$ python -q
>>> import numpy as np
>>> from numpy import linalg as LA
>>> np.set_printoptions(precision=2, suppress=True, linewidth=100, legacy="1.25")
>>> K = np.array([[-2, 1, 0, 0], [0, 0, -1, 2], [-1, 2, -2, -1], [-2, 1, -2, 4]])
>>> print(K)
[[-2  1  0  0]
 [ 0  0 -1  2]
 [-1  2 -2 -1]
 [-2  1 -2  4]]
>>> # rows and columns are dependent
>>> r = LA.matrix_rank(K)
>>> r
3
>>> ns = LA.svd(K)[2][r:].T
>>> [int(LA.matrix_rank(K[:i])) for i in range(1, len(K) + 1)]
[1, 2, 3, 3]
>>> print(np.round(K @ ns, 2) + 0)
[[0.]
 [0.]
 [0.]
 [0.]]
>>> print(ns[:, 0] / ns[np.abs(ns[:, 0]).round(6).argmax(), 0])
[0.5 1.  0.6 0.3]
>>> np.allclose(K @ ns, 0)
True
>>> LA.matrix_rank(K.T @ K), LA.matrix_rank(K @ K.T)
(3, 3)
>>> ns.shape
(4, 1)
>>> vec = np.array([-2, 4, -5, -5])
>>> a = np.maximum(K @ vec, 0)
>>> K.T @ a
array([-41,  58, -50, -25])
>>> print(np.flatnonzero(a > 1e-9))
[0 2]
>>> print(np.maximum(K @ vec, 0) - np.maximum(-K @ vec, 0))
[ 8 -5 25 -2]
>>> np.maximum(K @ (3 * vec), 0)
array([24,  0, 75,  0])
>>> print(LA.cond(K) > 100)
True
>>> np.argsort(-LA.norm(K, axis=0).round(6), kind="stable")[:3]
array([3, 0, 2])
>>> LA.matrix_rank(K, rtol=0.1)
3
>>> [round(float(x), 2) for x in LA.svd(K, compute_uv=False)[:3]]
[5.56, 3.33, 1.72]
>>> round(float(LA.norm(K, 2) / LA.norm(K)), 2)
0.83
>>> np.trace(K)
0
>>> K.inv()
Traceback (most recent call last):
  File "<python-input-27>", line 1, in <module>
    K.inv()
    ^^^^^
AttributeError: 'numpy.ndarray' object has no attribute 'inv'
>>> np.round(np.abs(LA.eigvals(K)).max(), 2)
4.36
>>> assert K == K.T
Traceback (most recent call last):
  File "<python-input-29>", line 1, in <module>
    assert K == K.T
           ^^^^^^^^
ValueError: The truth value of an array with more than one element is ambiguous. Use a.any() or a.all()
>>> LA.matrix_power(K, 3)
array([[-11,   4,   0,   5],
       [-10,   2, -14,  38],
       [-20,  16,  -6,  -8],
       [-31,   8, -28,  81]])
>>> np.allclose(K, K.T)
False
